>>> import numpy as np
>>> from numpy import linalg as LA
>>> np.set_printoptions(precision=1, suppress=True, linewidth=100, sign=" ")
>>> W0 = np.load("run17.npy")
>>> print(W0)
[[-0.8  1.9 -0.4]
 [-0.8  0.6  0.9]
 [-1.2  1.   1.3]
 [-1.   0.3  2.5]
 [ 1.6 -0.9 -0.3]
 [ 0.1  0.4 -1.3]
 [-0.8  1.3  0.1]
 [ 0.5  0.7 -1.1]
 [-0.9 -1.1  1.2]
 [ 0.9  0.1 -1.4]
 [ 0.8  0.8  0.3]
 [ 0.4  1.   0.1]
 [ 1.5  3.5  1.5]
 [ 1.4  0.3 -0.3]
 [-2.1 -1.6 -0.5]
 [ 0.9  1.2  0.2]]
>>> basis = W0[[6, 8]].astype(float)
>>> for _ in range(3):
...     lab = LA.norm(W0[:, None] - basis, axis=-1).argmin(axis=1)
...     basis = np.array([W0[lab == j].mean(axis=0) for j in range(2)])
... 
>>> lab
array([ 0,  1,  1,  1,  0,  0,  0,  0,  1,  0,  0,  0,  0,  0,  1,  0])
>>> np.abs(basis[1] - basis[0]).argmax()
np.int64(0)
>>> basis[1] - basis[0]
array([-1.8, -1.1,  1.3])
>>> X = np.array([[-1.9, 0.0, 1.0, 2.0],
...     [2.0, -1.9, -2.0, 0.0],
...     [-1.0, 2.0, 1.1, -2.0],
...     [-2.0, 0.0, 1.0, 2.1]])
>>> LA.cond(X) > 100
np.True_
>>> B = LA.invert(X)
Traceback (most recent call last):
  File "<python-input-12>", line 1, in <module>
    B = LA.invert(X)
        ^^^^^^^^^
AttributeError: module 'numpy.linalg' has no attribute 'invert'
>>> B = LA.inv(X)
>>> np.allclose(B, X.T)
False
>>> np.round(LA.det(X) * B, 1) + 0
array([[ 0.2,  0.2,  0.2,  0. ],
       [ 3.6,  0.3,  0.2, -3.2],
       [-3.2,  0. ,  0. ,  3. ],
       [ 1.7,  0.2,  0.2, -1.5]])
>>> np.round(X @ B, 1) + 0
array([[ 1.,  0.,  0.,  0.],
       [ 0.,  1.,  0.,  0.],
       [ 0.,  0.,  1.,  0.],
       [ 0.,  0.,  0.,  1.]])
>>> B
array([[ -1.4,  -1.3,  -1.3,   0.1],
       [-23.7,  -2.1,  -1.5,  21.2],
       [ 21.1,   0.1,   0.1, -20. ],
       [-11.4,  -1.3,  -1.3,  10.1]])
>>> B = np.array([[5, -8], [0, 9]])
>>> basis = np.array([[2, 0], [3, 0]])
>>> E = np.block([[B, np.array([[-5, 4], [2, 4]])], [np.zeros((2, 2)), basis]])
>>> print(E)
[[ 5. -8. -5.  4.]
 [ 0.  9.  2.  4.]
 [ 0.  0.  2.  0.]
 [ 0.  0.  3.  0.]]
>>> hat = np.triu(np.array([[1, 2, 3, 3], [0, 3, 0, 2], [2, 0, 2, 2], [1, 1, 1, 3]]), 1) + np.eye(4)
>>> B = hat @ E @ LA.inv(hat)
>>> np.poly(B)
array([  1., -16.,  73., -90.,   0.])
>>> B
array([[  5.,   0.,  -1.,  -1.],
       [  0.,   9.,   8., -30.],
       [  0.,   0.,   8., -16.],
       [  0.,   0.,   3.,  -6.]])
>>> U, sv, vt = LA.svd(E)
>>> evecs = vt[:(sv > 1e-8).sum()]
>>> rng = np.random.default_rng(42586)
>>> x0 = E[1] + 3 * E[3] + rng.integers(2) * np.eye(4)[0]
>>> x0
array([  0.,   9.,  11.,   4.])
>>> np.round(LA.norm(x0 - evecs.T @ evecs @ x0), 1)
np.float64(0.0)
>>> np.allclose(evecs.T @ evecs @ x0, x0)
True
>>> B = E[0, 0] * E[1:] - np.outer(E[1:, 0], E[0])
>>> B
array([[  0.,  45.,  10.,  20.],
       [  0.,   0.,  10.,   0.],
       [  0.,   0.,  15.,   0.]])
>>> LA.matrix_rank(B), LA.matrix_rank(E)
(np.int64(2), np.int64(3))
>>> np.flatnonzero(~B.round(6).any(axis=1))
array([], dtype=int64)
>>> K = np.load("arr.npy")
>>> K
array([[ 19.6, -39.2, -59.3],
       [ 20.1, -39.4, -60. ],
       [ 20.9, -38.7, -61.1],
       [ 19.2, -40.2, -58.2],
       [ 20.6, -41.9, -60.7],
       [ 20. , -40.2, -59.3],
       [ 20.5, -39.7, -59.7],
       [ 22.7, -41.1, -60.2],
       [ 21. , -39.5, -58.8],
       [ 20.5, -40.6, -58.8],
       [ 20.3, -39. , -60.9],
       [ 19.7, -40.2, -60. ]])
>>> gram = np.cov(K, rowvar=False)
>>> gram
array([[ 0.8, -0.2, -0.3],
       [-0.2,  0.8, -0.1],
       [-0.3, -0.1,  0.8]])
>>> K.std(axis=0)
array([ 0.9,  0.9,  0.9])
>>> np.corrcoef(K.T)
array([[ 1. , -0.3, -0.4],
       [-0.3,  1. , -0.1],
       [-0.4, -0.1,  1. ]])
>>> print(np.median(K, axis=0))
[ 20.4 -40.  -59.9]
>>> print(np.argsort(-K.std(axis=0).round(6), kind="stable"))
[ 1  2  0]
>>> print(np.polyfit(K[:, 2], K[:, 1], 1))
[ -0.1 -45.5]
>>> F = np.array([[1, 0, 0, 0], [2, 1, 0, 0], [-1, -3, 1, 0], [0, 1, 2, 1]])
>>> r0 = np.array([1, 3, 3, 1])
>>> B = F + np.outer(r0, np.eye(4)[0])
>>> round(float(LA.det(B) / LA.det(F)), 1), np.round(1 + LA.solve(F, r0)[0], 1)
(2.0, np.float64(2.0))
>>> print(LA.matrix_rank(LA.inv(B) - LA.inv(F), tol=1e-8))
1
>>> B = np.array([[9, -3, 9], [1, -7, 8], [0, -9, 8], [-2, 7, -7]])
>>> np.vstack([F, B.T]).shape
(7, 4)
>>> B @ F
Traceback (most recent call last):
  File "<python-input-53>", line 1, in <module>
    B @ F
    ~~^~~
ValueError: matmul: Input operand 1 has a mismatch in its core dimension 0, with gufunc signature (n?,k),(k,m?)->(n?,m?) (size 4 is different from 3)
>>> B.T @ F.T
array([[  9,  19, -12,  -1],
       [ -3, -13,  15, -18],
       [  9,  26, -25,  17]])
>>> B = F + rng.integers(-2, 3, (4, 3)) @ rng.integers(-2, 3, (3, 4))
>>> B
array([[ 1,  2,  0, -3],
       [ 4, -5,  1,  2],
       [-5, -5, -5, -3],
       [ 1,  3,  5,  7]])
>>> print(B - F)
[[ 0  2  0 -3]
 [ 2 -6  1  2]
 [-4 -2 -6 -3]
 [ 1  2  3  6]]
>>> np.abs(B - F).sum(axis=1)
array([  5,  11,  15,  12])
>>> LA.matrix_rank(B - F, tol=1e-8)
np.int64(3)
>>> x0 = np.array([4, -5, 0, 5])
>>> y = B @ x0
>>> b, lr = np.zeros(4), 1 / LA.norm(B, 2) ** 2
>>> for i in range(50):
...     b -= lr * B.T @ (B @ b - y)
...     if i % 10 == 0: print(i, round(LA.norm(B @ b - y), 1))
... 
0 35.5
10 1.0
20 0.7
30 0.7
40 0.7
>>> round(LA.cond(B), 1)
np.float64(32.8)
>>> print(b)
[ 3.4 -5.5  1.5  4.3]
>>> arr = np.load("a.npy")
>>> arr
array([[-0.1,  2.8, -3.1],
       [ 0. ,  3. , -3.1],
       [ 0. ,  2.5, -2.7],
       [ 0.2,  3. , -3.2],
       [-0.4,  3.2, -2.1],
       [ 0.2,  2.8, -2.6],
       [-0.2,  2.8, -2.7],
       [-0.8,  3.1, -2.8],
       [ 0.1,  3.4, -3. ],
       [ 0.9,  0. ,  0.2],
       [ 1.2, -0.5,  0. ],
       [ 1. , -0.4, -0.3],
       [ 1.3,  0.3, -0.3],
       [ 1.1,  0.5,  0.1],
       [ 1. , -0.7,  0.2],
       [ 1. , -0.3,  0. ],
       [ 0.8,  0. ,  0.2],
       [ 0.9, -0.4, -0.2]])
>>> t3 = np.stack([arr, -3 * arr, arr[::-1]])
>>> print(LA.matrix_rank(t3.reshape(3, -1)))
2
>>> LA.norm(t3, axis=(1, 2))
array([ 12.8,  38.4,  12.8])
>>> LA.matrix_rank(t3)
array([ 3,  3,  3])
>>> mat = np.tril(np.array([[1, 0, 2, 1], [0, 1, 0, 0], [1, 1, 1, 0], [0, 0, 1, 3]]), -1) + np.eye(4, dtype=int)
>>> print(mat)
[[ 1  0  0  0]
 [ 0  1  0  0]
 [ 1  1  1  0]
 [ 0  0  1  1]]
>>> B = mat / np.sqrt((mat ** 2).mean(axis=1, keepdims=True))
>>> B[0]
array([ 2.,  0.,  0.,  0.])
>>> LA.norm(B, axis=1)
array([ 2.,  2.,  2.,  2.])
>>> mat - mat.mean(axis=1, keepdims=True)
array([[ 0.8, -0.2, -0.2, -0.2],
       [-0.2,  0.8, -0.2, -0.2],
       [ 0.2,  0.2,  0.2, -0.8],
       [-0.5, -0.5,  0.5,  0.5]])
>>> evals, evecs = LA.eig(mat)
>>> np.sort(LA.eigvals(mat.T))
array([ 1.,  1.,  1.,  1.])
>>> np.prod(evals)
np.float64(1.0)
>>> np.sort(LA.eigvals(LA.inv(mat)))
array([ 1.,  1.,  1.,  1.])
>>> np.einsum("ij,ji->", mat, mat)
np.int64(4)
>>> round(LA.det(mat.T), 1)
np.float64(1.0)
>>> np.poly(mat)
array([ 1., -4.,  6., -4.,  1.])
>>> round(LA.eigvals(mat).sum().real, 1)
np.float64(4.0)
>>> Q = mat.astype(float).copy()
>>> for j in range(4):
...     Q[:, j] -= Q[:, :j] @ (Q[:, :j].T @ Q[:, j])
...     Q[:, j] /= LA.norm(Q[:, j])
... 
>>> np.round(Q.T @ Q, 1) + 0
array([[ 1.,  0.,  0.,  0.],
       [ 0.,  1.,  0.,  0.],
       [ 0.,  0.,  1.,  0.],
       [ 0.,  0.,  0.,  1.]])
>>> Q
array([[ 0.7, -0.4, -0.3,  0.5],
       [ 0. ,  0.8, -0.3,  0.5],
       [ 0.7,  0.4,  0.3, -0.5],
       [ 0. ,  0. ,  0.9,  0.5]])
>>> J = np.loadtxt("w.csv", delimiter=",")
>>> J
array([[-3. ,  7.9],
       [-6.7, -5.8]])
>>> B = J / np.sqrt((J ** 2).mean(axis=1, keepdims=True))
>>> print(LA.matrix_rank(B) == LA.matrix_rank(J))
True
>>> B[1]
array([-1.1, -0.9])
>>> lab = rng.permutation(4)
>>> print(lab)
[ 1  2  3  0]
>>> B = mat[lab][:, lab]
>>> np.sort(np.abs(LA.eigvals(B)))
array([ 1.,  1.,  1.,  1.])
>>> B
array([[ 1,  0,  0,  0],
       [ 1,  1,  0,  1],
       [ 0,  1,  1,  0],
       [ 0,  0,  0,  1]])
>>> print(np.allclose(B, mat))
False
